In [1]: import numpy as np

In [2]: np.set_printoptions(precision=1, suppress=True, linewidth=160)

In [3]: def rd(a):
   ...:     return np.round(a, 1) + 0
   ...: 

In [4]: F = np.load("layer4.npy")

In [5]: F
Out[5]: 
array([[ 2,  0,  0],
       [ 0, -2,  2],
       [ 0,  0,  2]])

In [6]: f, r1 = F[1], F[2]

In [7]: f @ r1
Out[7]: np.int64(4)

In [8]: pr = (f @ r1) / (f @ f) * f

In [9]: (r1 - pr) @ f
Out[9]: np.float64(0.0)

In [10]: np.outer(f, r1)
Out[10]: 
array([[ 0,  0,  0],
       [ 0,  0, -4],
       [ 0,  0,  4]])

In [11]: rng = np.random.default_rng(65178)

In [12]: labels = rng.permutation(3)

In [13]: labels
Out[13]: array([1, 0, 2])

In [14]: M2 = F[labels][:, labels]

In [15]: rd(np.linalg.det(M2)), rd(np.linalg.det(F[labels]))
Out[15]: (np.float64(-8.0), np.float64(8.0))

In [16]: np.trace(M2)
Out[16]: np.int64(2)

In [17]: np.diag(M2)
Out[17]: array([-2,  2,  2])

In [18]: vec = np.array([6, 8, 2])

In [19]: y = F @ vec

In [20]: y
Out[20]: array([ 12, -12,   4])

In [21]: rd(np.linalg.solve(F, y + F[:, 1]))
Out[21]: array([6., 9., 2.])

In [22]: rd(np.linalg.solve(F, y))
Out[22]: array([6., 8., 2.])

In [23]: rd(np.linalg.solve(F.T, F[2]))
Out[23]: array([0., 0., 1.])

In [24]: rd(np.linalg.solve(F, F[:, 2]))
Out[24]: array([0., 0., 1.])

In [25]: X = rng.normal(size=(15, 9)) + 10 * np.array([3, -2, 4, 0, 0, 1, -5, -1, 4])

In [26]: rd(X)
Out[26]: 
array([[ 30.9, -19.4,  40.5,   0.4,   0. ,  10.4, -50.6,  -9.8,  38.9],
       [ 29.4, -19.8,  36.6,  -2.5,  -0.3,  10.3, -48.7, -10.1,  39.2],
       [ 29.4, -20.4,  40.6,   0.6,   0.8,   8.9, -49.5,  -9.6,  40.4],
       [ 30.3, -20.2,  40.2,  -0.3,  -1. ,   9.2, -49. , -10.1,  40.2],
       [ 31.2, -20.3,  41. ,  -0.3,   1.2,  10.2, -51.4, -10.1,  41. ],
       [ 29.7, -20.5,  39.7,  -1.1,   0. ,   8.3, -50. , -11.9,  40.8],
       [ 31.3, -21.6,  40.3,  -1.6,  -0.4,   9.2, -50. , -10. ,  39.1],
       [ 30.4, -20.1,  42.2,  -2. ,   0.7,  10.1, -50.7,  -7.7,  39.1],
       [ 28.9, -20.8,  39.4,   1. ,   0.1,   9.2, -48.1,  -9.4,  39.7],
       [ 30.3, -17.9,  40.3,  -1. ,  -1.6,   9.7, -51.5, -10.5,  39.5],
       [ 28.3, -20.2,  39.9,   0.1,   0.3,   9.4, -51.4,  -9.4,  40.6],
       [ 31. , -20.6,  40.2,   1.1,   0.5,   8.6, -48.7, -11.4,  40.9],
       [ 30.2, -19.1,  39.3,   0.1,   2.6,  11.7, -49.4, -10.7,  40.5],
       [ 29.9, -19.3,  39.8,   1. ,   1.3,   9.3, -48.5,  -7.9,  39.2],
       [ 30. , -19. ,  40.7,   0.4,   0.6,   9.3, -50.3, -11.4,  40.2]])

In [27]: f = np.array([5, 9])

In [28]: rd(np.cross(X[7, :3], X[0, :3]))
Out[28]: array([ 4.3, 74.5, 32.4])

In [29]: rd(np.polyval(f, X[7]))
Out[29]: array([ 160.9,  -91.4,  220. ,   -0.8,   12.6,   59.6, -244.6,  -29.3,  204.7])
